% python3 -q
>>> import numpy as np
>>> np.set_printoptions(suppress=True, linewidth=100)
>>> X = np.array([[8, 4, 1, 2, 5, 3],
...     [4, 2, 10, 6, 1, 7],
...     [1, 10, 2, 8, 3, 3],
...     [2, 6, 8, 6, 4, 4],
...     [5, 1, 3, 4, 6, 6],
...     [3, 7, 3, 4, 6, 0]])
>>> rng = np.random.default_rng(3296)
>>> labels = rng.permutation(6)
>>> B = X[:, labels] * rng.choice([-1, 1], 6)
>>> B
array([[ -4,  -5,  -2,  -3,   8,   1],
       [ -2,  -1,  -6,  -7,   4,  10],
       [-10,  -3,  -8,  -3,   1,   2],
       [ -6,  -4,  -6,  -4,   2,   8],
       [ -1,  -6,  -4,  -6,   5,   3],
       [ -7,  -6,  -4,   0,   3,   3]])
>>> Uu, _, Vh = np.linalg.svd(X.T @ B)
>>> np.round(Uu @ Vh, 1) + 0
array([[ 0.,  0.,  0.,  0.,  1.,  0.],
       [-1.,  0.,  0.,  0.,  0.,  0.],
       [ 0.,  0.,  0.,  0.,  0.,  1.],
       [ 0.,  0., -1.,  0.,  0.,  0.],
       [ 0., -1.,  0.,  0.,  0.,  0.],
       [ 0.,  0.,  0., -1.,  0.,  0.]])
>>> np.round(np.linalg.eigvalsh(X).min(), 1)
np.float64(-10.3)
>>> np.all(np.linalg.eigvalsh(X) > 0)
np.False_
>>> np.linalg.matrix_rank(X)
np.int64(6)
>>> X.shape
(6, 6)
>>> np.round(np.linalg.svd(X, compute_uv=False), 1)
array([26.7, 10.3,  8.9,  4.1,  3.2,  0.5])
>>> np.count_nonzero(X)
np.int64(35)
>>> np.unravel_index(np.abs(X).argmax(), X.shape)
(np.int64(1), np.int64(2))
>>> X - X[0]
array([[ 0,  0,  0,  0,  0,  0],
       [-4, -2,  9,  4, -4,  4],
       [-7,  6,  1,  6, -2,  0],
       [-6,  2,  7,  4, -1,  1],
       [-3, -3,  2,  2,  1,  3],
       [-5,  3,  2,  2,  1, -3]])
>>> X.sum(axis=1)
array([23, 30, 27, 30, 25, 23])
>>> np.diff(X, axis=0)
array([[-4, -2,  9,  4, -4,  4],
       [-3,  8, -8,  2,  2, -4],
       [ 1, -4,  6, -2,  1,  1],
       [ 3, -5, -5, -2,  2,  2],
       [-2,  6,  0,  0,  0, -6]])
>>> np.round(np.linalg.norm(X), 1)
np.float64(30.4)
>>> X.sum(axis=0)
array([23, 30, 27, 30, 25, 23])
>>> K = np.load("data.npy")
>>> K
array([[4, 3, 4, 3, 4, 3],
       [4, 0, 4, 0, 4, 0],
       [3, 0, 3, 0, 3, 0],
       [4, 3, 4, 3, 4, 3],
       [4, 0, 4, 0, 4, 0],
       [3, 0, 3, 0, 3, 0]])
>>> # rank 2
>>> np.linalg.lstsq(K[:-1].T, K[-1])[2]
np.int32(2)
>>> np.unique(K.round(6), axis=0).shape
(3, 6)
>>> np.abs(np.diag(np.linalg.qr(K)[1])) > 1e-9
array([ True,  True, False, False, False, False])
>>> f = np.array([4, -3])
>>> np.polyval(f, K[2])
array([ 9, -3,  9, -3,  9, -3])
>>> np.correlate(K[2], K[4], "full")
array([ 0, 12,  0, 24,  0, 36,  0, 24,  0, 12,  0])
>>> [round(float(x), 1) for x in np.linalg.svd(K, compute_uv=False)[:3]]
[16.4, 5.5, 0.0]
>>> np.argsort(-np.linalg.norm(K, axis=0).round(6), kind="stable")[:3]
array([0, 2, 4])
>>> np.round(np.linalg.norm(K, 2) / np.linalg.norm(K), 1)
np.float64(0.9)
>>> np.linalg.cond(K) > 100
np.True_
>>> np.allclose(K, K.T)
False
>>> (K - K.T) / 2
array([[ 0. , -0.5,  0.5, -0.5,  0. ,  0. ],
       [ 0.5,  0. ,  2. , -1.5,  2. ,  0. ],
       [-0.5, -2. ,  0. , -2. , -0.5, -1.5],
       [ 0.5,  1.5,  2. ,  0. ,  2. ,  1.5],
       [ 0. , -2. ,  0.5, -2. ,  0. , -1.5],
       [ 0. ,  0. ,  1.5, -1.5,  1.5,  0. ]])
>>> np.linalg.matrix_power(K, 3)
array([[1078,  294, 1078,  294, 1078,  294],
       [ 616,  168,  616,  168,  616,  168],
       [ 462,  126,  462,  126,  462,  126],
       [1078,  294, 1078,  294, 1078,  294],
       [ 616,  168,  616,  168,  616,  168],
       [ 462,  126,  462,  126,  462,  126]])
>>> round(float(np.linalg.det(K)), 1)
0.0
>>> J = 0.5 ** np.abs(np.subtract.outer(np.arange(5), np.arange(5)))
>>> J.round(1)
array([[1. , 0.5, 0.2, 0.1, 0.1],
       [0.5, 1. , 0.5, 0.2, 0.1],
       [0.2, 0.5, 1. , 0.5, 0.2],
       [0.1, 0.2, 0.5, 1. , 0.5],
       [0.1, 0.1, 0.2, 0.5, 1. ]])
>>> ev, vecs = np.linalg.eigh(J)
>>> x = np.array([3, 0, 0, 1, 1])
>>> np.round(vecs * np.abs(ev) @ vecs.T, 1)
array([[1. , 0.5, 0.2, 0.1, 0.1],
       [0.5, 1. , 0.5, 0.2, 0.1],
       [0.2, 0.5, 1. , 0.5, 0.2],
       [0.1, 0.2, 0.5, 1. , 0.5],
       [0.1, 0.1, 0.2, 0.5, 1. ]])
>>> (np.sign(vecs[:, -1].round(6)) == np.sign(vecs[0, -1].round(6))).astype(int)
array([1, 1, 1, 1, 1])
